% python3 -q
>>> import numpy as np
>>> from numpy import linalg as LA
>>> np.set_printoptions(precision=3, suppress=True, linewidth=160, sign=" ")
>>> rd = lambda a: np.round(a, 3) + 0
>>> F = np.loadtxt("m.csv", delimiter=",")
>>> F
array([[ -3.,  -2.,  -1.,   0.,   1.,   2.,   3.,   4.,   5.,   6.,   7.,   8.],
       [  9.,  10.,  11.,  12.,  13.,  14.,  15.,  16.,  17.,  18.,  19.,  20.],
       [ 21.,  22.,  23.,  24.,  25.,  26.,  27.,  28.,  29.,  30.,  31.,  32.],
       [ 33.,  34.,  35.,  36.,  37.,  38.,  39.,  40.,  41.,  42.,  43.,  44.],
       [ 45.,  46.,  47.,  48.,  49.,  50.,  51.,  52.,  53.,  54.,  55.,  56.],
       [ 57.,  58.,  59.,  60.,  61.,  62.,  63.,  64.,  65.,  66.,  67.,  68.],
       [ 69.,  70.,  71.,  72.,  73.,  74.,  75.,  76.,  77.,  78.,  79.,  80.],
       [ 81.,  82.,  83.,  84.,  85.,  86.,  87.,  88.,  89.,  90.,  91.,  92.],
       [ 93.,  94.,  95.,  96.,  97.,  98.,  99., 100., 101., 102., 103., 104.],
       [105., 106., 107., 108., 109., 110., 111., 112., 113., 114., 115., 116.],
       [117., 118., 119., 120., 121., 122., 123., 124., 125., 126., 127., 128.],
       [129., 130., 131., 132., 133., 134., 135., 136., 137., 138., 139., 140.],
       [141., 142., 143., 144., 145., 146., 147., 148., 149., 150., 151., 152.]])
>>> u, v = F[3], F[0]
>>> print(u @ u)
17930.0
>>> p = (u @ v) / (u @ u) * u
>>> print(rd(p))
[ 2.389  2.461  2.534  2.606  2.679  2.751  2.823  2.896  2.968  3.04   3.113  3.185]
>>> np.outer(u, v)
array([[ -99.,  -66.,  -33.,    0.,   33.,   66.,   99.,  132.,  165.,  198.,  231.,  264.],
       [-102.,  -68.,  -34.,    0.,   34.,   68.,  102.,  136.,  170.,  204.,  238.,  272.],
       [-105.,  -70.,  -35.,    0.,   35.,   70.,  105.,  140.,  175.,  210.,  245.,  280.],
       [-108.,  -72.,  -36.,    0.,   36.,   72.,  108.,  144.,  180.,  216.,  252.,  288.],
       [-111.,  -74.,  -37.,    0.,   37.,   74.,  111.,  148.,  185.,  222.,  259.,  296.],
       [-114.,  -76.,  -38.,    0.,   38.,   76.,  114.,  152.,  190.,  228.,  266.,  304.],
       [-117.,  -78.,  -39.,    0.,   39.,   78.,  117.,  156.,  195.,  234.,  273.,  312.],
       [-120.,  -80.,  -40.,    0.,   40.,   80.,  120.,  160.,  200.,  240.,  280.,  320.],
       [-123.,  -82.,  -41.,    0.,   41.,   82.,  123.,  164.,  205.,  246.,  287.,  328.],
       [-126.,  -84.,  -42.,    0.,   42.,   84.,  126.,  168.,  210.,  252.,  294.,  336.],
       [-129.,  -86.,  -43.,    0.,   43.,   86.,  129.,  172.,  215.,  258.,  301.,  344.],
       [-132.,  -88.,  -44.,    0.,   44.,   88.,  132.,  176.,  220.,  264.,  308.,  352.]])
>>> rd(LA.norm(u + v) ** 2 + LA.norm(u - v) ** 2)
np.float64(36296.0)
